% python3 -q
>>> import numpy as np
>>> import numpy.linalg as la
>>> np.set_printoptions(precision=1, suppress=True, linewidth=100, legacy="1.25")
>>> A = np.load("arr.npy")
>>> A
array([[-1, -1, -1],
       [-3,  2,  2],
       [-2,  4, -1],
       [ 1,  6,  1],
       [ 3,  6,  0],
       [ 2,  3,  0],
       [ 2,  1, -2],
       [-1,  1,  0],
       [-3, -2, -3],
       [-3, -3, -3],
       [-3,  0, -6],
       [-3,  3, -6],
       [-2,  4, -8],
       [-2,  5, -6],
       [-5,  8, -6],
       [-4,  6, -3],
       [-3,  7, -5],
       [-6,  9, -2],
       [-8,  9, -3],
       [-8, 12,  0],
       [-7, 14, -1],
       [-5, 16,  1],
       [-6, 13,  1]])
>>> cen = A - A.mean(axis=0)
>>> vecs = la.svd(cen)[2][:1]
>>> A2 = cen - cen @ vecs.T @ vecs
>>> np.round(la.norm(A2) / la.norm(cen), 1)
0.5
>>> A2.std(axis=0)
array([2.2, 0.8, 2.6])
>>> (cen @ vecs.T).std(axis=0)
array([5.4])
>>> cen = (A - A.mean(axis=0)) / A.std(axis=0)
>>> cen.std(axis=0)
array([1., 1., 1.])
>>> c = la.lstsq(np.delete(cen, 0, axis=1), cen[:, 0])[0]
>>> round(1 - np.var(cen[:, 0] - np.delete(cen, 0, axis=1) @ c), 1)
0.4
>>> np.abs(c).argmax()
0
>>> A2 = np.c_[A[:, :2] @ np.array([[3, -2], [3, -3]]), np.array([1, -2, 3, -3, -2, 0, -2, 3, 0, 3, 0, -3, 3, -2, -3, 3, 3, -3, -2, -1, 1, 0, 3])]
>>> A2
array([[ -6,   5,   1],
       [ -3,   0,  -2],
       [  6,  -8,   3],
       [ 21, -20,  -3],
       [ 27, -24,  -2],
       [ 15, -13,   0],
       [  9,  -7,  -2],
       [  0,  -1,   3],
       [-15,  12,   0],
       [-18,  15,   3],
       [ -9,   6,   0],
       [  0,  -3,  -3],
       [  6,  -8,   3],
       [  9, -11,  -2],
       [  9, -14,  -3],
       [  6, -10,   3],
       [ 12, -15,   3],
       [  9, -15,  -3],
       [  3, -11,  -2],
       [ 12, -20,  -1],
       [ 21, -28,   1],
       [ 33, -38,   0],
       [ 21, -27,   3]])
>>> la.matrix_rank(A2)
3
>>> np.round(la.norm(A2 - A @ la.lstsq(A, A2)[0], axis=0), 1) + 0
array([ 0. ,  0. , 10.9])
>>> np.round(la.lstsq(A, A2[:, 0])[0], 1) + 0
array([3., 3., 0.])
>>> W2 = A[[9, 6]].astype(float)
>>> for _ in range(3):
...     z = la.norm(A[:, None] - W2, axis=-1).argmin(axis=1)
...     W2 = np.array([A[z == j].mean(axis=0) for j in range(2)])
... 
>>> z
array([0, 0, 1, 1, 1, 0, 0, 0, 0, 0, 0, 0, 0, 0, 1, 1, 1, 1, 1, 1, 1, 1, 1])
>>> np.bincount(z)
array([11, 12])
>>> np.abs(W2[1] - W2[0]).argmax()
1
>>> W2
array([[-1.5,  1.2, -3. ],
       [-4.2,  9.2, -1.5]])
>>> A2 = W2 / la.norm(W2, axis=1, keepdims=True)
>>> C2 = A2 @ A2.T
>>> C2
array([[1. , 0.6],
       [0.6, 1. ]])
>>> (C2 - 2 * np.eye(2)).round(6).argmax(axis=1)
array([1, 0])
>>> rng = np.random.default_rng(52899)
>>> z = rng.integers(0, 2, 3)
>>> M = (z[:, None] == z) * -2 + np.eye(3)
>>> M
array([[-1.,  0., -2.],
       [ 0., -1.,  0.],
       [-2.,  0., -1.]])
>>> # 2 groups of indices that never mix
>>> np.round(la.norm(M[1], 1), 1), round(la.norm(M[1], np.inf), 1)
(1.0, 1.0)
>>> np.round(la.norm(M) ** 2 / la.norm(M, 2) ** 2, 1)
1.2
>>> la.norm(M, axis=1)
array([2.2, 1. , 2.2])
>>> round(float(la.norm(M, 2)), 1)
3.0
>>> la.norm(M, axis=0)
array([2.2, 1. , 2.2])
>>> u, v = M[1], M[2]
>>> u @ v
0.0
>>> pr = (u @ v) / (u @ u) * u
>>> np.outer(u, v)
array([[-0.,  0., -0.],
       [ 2., -0.,  1.],
       [-0.,  0., -0.]])
>>> arr = np.load("out11.npy")
>>> arr
array([[-0.3, -0.6, -1.1],
       [-2.5,  8. , -5.5],
       [ 0.5,  1.3,  0.3],
       [-0.5, -0.3, -0.3],
       [ 0.7,  0.8, -0.4],
       [ 0.1, -1. ,  1.1],
       [-0.8,  0.1,  2.5],
       [ 0.1,  0.6,  1. ],
       [ 0.9,  0.1, -2.6],
       [ 1.4, -0.8, -0.5],
       [-1.1,  0. , -0.6],
       [ 0.3, -1.1,  0.4],
       [-0.3, -1.8,  0. ],
       [ 0.8,  0.6,  1.2],
       [ 0.5, -1.3,  1. ],
       [ 0.8, -0.1, -0.8],
       [-0.5,  0. , -0.1],
       [-1.7,  1.7,  0.9]])
>>> x0 = np.array([7, -2, 4])
>>> y = arr @ x0
>>> y
array([ -5.3, -55.5,   2.1,  -4.1,   1.7,   7.1,   4.2,   3.5,  -4.3,   9.4, -10.1,   5.9,   1.5,
         9.2,  10.1,   2.6,  -3.9, -11.7])
>>> la.solve(arr.T @ arr, arr.T @ y)
array([ 7., -2.,  4.])
>>> la.lstsq(arr, y)[0]
array([ 7., -2.,  4.])
>>> y = y + 0.1 * rng.normal(size=18)
>>> y
array([ -5.4, -55.4,   2.1,  -4.1,   1.5,   7.1,   4.1,   3.4,  -4.3,   9.5, -10.1,   5.9,   1.6,
         9.2,  10.1,   2.6,  -3.8, -11.5])
>>> c, *_ = la.lstsq(arr, y)
>>> np.round(arr.T @ (y - arr @ c), 1) + 0
array([0., 0., 0.])
>>> c.round()
array([ 7., -2.,  4.])
>>> np.round(la.norm(arr, 1), 1), np.round(la.norm(arr, np.inf), 1)
(20.3, 16.0)
>>> round(arr[17] @ arr[13], 1)
0.7
>>> round(la.norm(arr[17] - arr[13]), 1)
2.7
>>> round(la.norm(arr) ** 2 / la.norm(arr, 2) ** 2, 1)
1.3
>>> la.norm(arr, axis=1).argmax()
1
>>> la.norm(arr, axis=0)
array([4.1, 8.8, 7.2])
>>> np.round(la.norm(arr[17], 1), 1), round(la.norm(arr[17], np.inf), 1)
(4.3, 1.7)
>>> d = la.norm(arr[:, None] - arr[None], axis=-1)
>>> la.matrix_rank(d ** 2)
5
>>> np.unravel_index(d.round(6).argmax(), d.shape)
(1, 14)
>>> np.flatnonzero(d[2] < d.mean() / 2)
array([ 2,  4,  7, 13])
>>> la.norm(arr - arr.mean(axis=0), axis=1)
array([1.3, 9.6, 1.2, 0.8, 0.9, 1.9, 2.8, 1.2, 2.6, 1.9, 1.1, 1.6, 2.2, 1.7, 2.1, 1.2, 0.5, 2.4])
>>> d.shape
(18, 18)
>>> W2 = arr[[15, 12]].astype(float)
>>> for _ in range(6):
...     z = la.norm(arr[:, None] - W2, axis=-1).argmin(axis=1)
...     W2 = np.array([arr[z == j].mean(axis=0) for j in range(2)])
... 
>>> z
array([1, 0, 1, 1, 1, 1, 1, 1, 1, 1, 1, 1, 1, 1, 1, 1, 1, 1])
>>> np.bincount(z)
array([ 1, 17])
>>> W2[1] - W2[0]
array([ 2.6, -8.1,  5.6])
>>> x0 = np.array([7, -7, 9])
>>> (arr * x0).sum(axis=1)
array([  -7.8, -123. ,   -2.9,   -4.1,   -4.3,   17.6,   16.2,    5.5,  -17.8,   10.9,  -13.1,
         13.4,   10.5,   12.2,   21.6,   -0.9,   -4.4,  -15.7])
>>> arr @ np.ones(3)
array([-2. ,  0. ,  2.1, -1.1,  1.1,  0.2,  1.8,  1.7, -1.6,  0.1, -1.7, -0.4, -2.1,  2.6,  0.2,
       -0.1, -0.6,  0.9])
>>> np.sign((arr @ x0).round(6))
array([-1., -1., -1., -1., -1.,  1.,  1.,  1., -1.,  1., -1.,  1.,  1.,  1.,  1., -1., -1., -1.])
>>> arr @ np.eye(3)[1]
array([-0.6,  8. ,  1.3, -0.3,  0.8, -1. ,  0.1,  0.6,  0.1, -0.8,  0. , -1.1, -1.8,  0.6, -1.3,
       -0.1,  0. ,  1.7])
>>> np.einsum("ij,j->i", arr, x0)
array([  -7.8, -123. ,   -2.9,   -4.1,   -4.3,   17.6,   16.2,    5.5,  -17.8,   10.9,  -13.1,
         13.4,   10.5,   12.2,   21.6,   -0.9,   -4.4,  -15.7])
>>> arr @ x0
array([  -7.8, -123. ,   -2.9,   -4.1,   -4.3,   17.6,   16.2,    5.5,  -17.8,   10.9,  -13.1,
         13.4,   10.5,   12.2,   21.6,   -0.9,   -4.4,  -15.7])
>>> X = np.load("mat.npy")
>>> X
array([[-1,  0,  1,  2],
       [ 3,  4,  5,  6],
       [ 7,  8,  9, 10]])
>>> # rank 2
>>> Uu, sig, vt = la.svd(X)
>>> vecs = vt[:(sig > 1e-8).sum()]
>>> x0 = X[2] + 3 * X[0] + rng.integers(2) * np.eye(4)[3]
>>> x0
array([ 4.,  8., 12., 16.])
>>> round(la.norm(x0 - vecs.T @ vecs @ x0), 1)
0.0
>>> la.matrix_rank(np.vstack([X, x0]))
2
>>> r = la.matrix_rank(X)
>>> r
2
>>> null = la.svd(X)[2][r:].T
>>> [int(la.matrix_rank(np.delete(X, i, axis=0))) for i in range(3)]
[2, 2, 2]
>>> np.allclose(X @ null, 0)
True
>>> [int(la.matrix_rank(X[:i])) for i in range(1, len(X) + 1)]
[1, 2, 2]
>>> [int(la.matrix_rank(X[:, :j + 1])) for j in range(4)]
[1, 2, 2, 2]
>>> null @ null.T
array([[ 0.3, -0.4, -0.1,  0.2],
       [-0.4,  0.7, -0.2, -0.1],
       [-0.1, -0.2,  0.7, -0.4],
       [ 0.2, -0.1, -0.4,  0.3]])
>>> u, v = X[0], X[2]
>>> u @ v
22
>>> pr = (u @ v) / (u @ u) * u
>>> round(float(la.norm(u + v) ** 2 + la.norm(u - v) ** 2), 1)
600.0
>>> np.outer(u, v)
array([[ -7,  -8,  -9, -10],
       [  0,   0,   0,   0],
       [  7,   8,   9,  10],
       [ 14,  16,  18,  20]])
>>> la.matrix_rank(np.outer(u, v))
1
>>> C2 = X.T @ X
>>> np.allclose(C2, C2.T)
True
>>> C2
array([[ 59,  68,  77,  86],
       [ 68,  80,  92, 104],
       [ 77,  92, 107, 122],
       [ 86, 104, 122, 140]])
>>> np.trace(C2), (X ** 2).sum()
(386, 386)
>>> Uu, sig, vt = la.svd(X)
>>> sig.round(1) + 0
array([19.5,  2.2,  0. ])
>>> np.argmax(sig[:-1] / (sig[1:] + 1e-6)) + 1
2
>>> A2 = Uu[:, :2] @ np.diag(sig[:2]) @ vt[:2]
>>> A2.round(1) + 0
array([[-1.,  0.,  1.,  2.],
       [ 3.,  4.,  5.,  6.],
       [ 7.,  8.,  9., 10.]])
>>> round(float(la.norm(X - A2, 2)), 1), round(float(sig[2]), 1)
(0.0, 0.0)
>>> la.matrix_rank(A2)
2
>>> round(float(np.abs(X - A2).max()), 1)
0.0
>>> la.matrix_rank(X, rtol=0.05)
2
